In [1]: import numpy as np

In [2]: import numpy.linalg as la

In [3]: np.set_printoptions(suppress=True, linewidth=100)

In [4]: m1 = np.load("x.npy")

In [5]: m1
Out[5]: 
array([[-1.3, -0.6,  1.1,  1.2],
       [ 1.2, -0.5,  1.3, -0.3],
       [-0.4, -0.6, -0.2, -1.3],
       [-0.7,  2.3,  0.3, -1.7],
       [ 0.1,  0.5, -0.5,  0.1],
       [-0.1, -1.6,  1.4, -0.5],
       [-0.1,  1. , -2.2,  0.5],
       [ 0.9,  0.6, -0.3, -2.5],
       [-2.2, -0.8, -0.5, -1.2],
       [-5.5, -9.5, -1.5,  0. ],
       [ 0.1,  1.9, -0.1, -1. ],
       [-0.7, -1.1,  1.5, -0.8]])

In [6]: z = m1[:, 0] > np.median(m1[:, 0])

In [7]: r0 = m1[z].mean(axis=0) - m1[~z].mean(axis=0)

In [8]: np.round((((m1 - m1.mean(axis=0)) @ r0 > 0) == z).mean(), 1)
Out[8]: np.float64(0.8)

In [9]: cen = m1 - m1.mean(axis=0)

In [10]: evecs = la.svd(cen)[2][:1]

In [11]: other = cen - cen @ evecs.T @ evecs

In [12]: np.round((cen @ evecs.T).std(axis=0), 1)
Out[12]: array([3.3])

In [13]: la.norm(other, axis=1).round(6).argmax()
Out[13]: np.int64(6)

In [14]: other = m1 / la.norm(m1, axis=1, keepdims=True)

In [15]: C2 = other @ other.T

In [16]: C2[11].round(1) + 0
Out[16]: array([ 0.5,  0.5,  0.5,  0. , -0.9,  0.9, -0.9,  0. ,  0.5,  0.5, -0.3,  1. ])

In [17]: np.argwhere(np.triu(np.abs(C2) > 0.95, 1))
Out[17]: array([[4, 5]])

In [18]: data = np.loadtxt("test7.csv", delimiter=",")

In [19]: data
Out[19]: 
array([[ 0.,  4.,  3.],
       [13.,  0.,  0.],
       [13.,  0.,  0.],
       [ 7.,  0.,  0.],
       [19.,  0.,  0.],
       [ 0.,  4.,  3.],
       [10.,  0.,  0.],
       [ 0.,  6.,  5.],
       [ 4.,  0.,  0.],
       [ 0.,  9.,  8.],
       [13.,  0.,  0.],
       [25.,  0.,  0.],
       [19.,  0.,  0.],
       [25.,  0.,  0.],
       [ 0., 10.,  9.],
       [ 0.,  3.,  2.],
       [ 1.,  1.,  0.],
       [ 1.,  1.,  0.],
       [ 0.,  7.,  6.],
       [10.,  0.,  0.],
       [ 1.,  1.,  0.],
       [ 0.,  5.,  4.],
       [ 1.,  1.,  0.],
       [ 0.,  3.,  2.],
       [ 4.,  0.,  0.]])

In [20]: t3 = np.stack([data, 2 * data, data[::-1]])

In [21]: t3.shape
Out[21]: (3, 25, 3)

In [22]: la.matrix_rank(t3)
Out[22]: array([3, 3, 3])

In [23]: (t3 @ data.T).shape
Out[23]: (3, 25, 25)
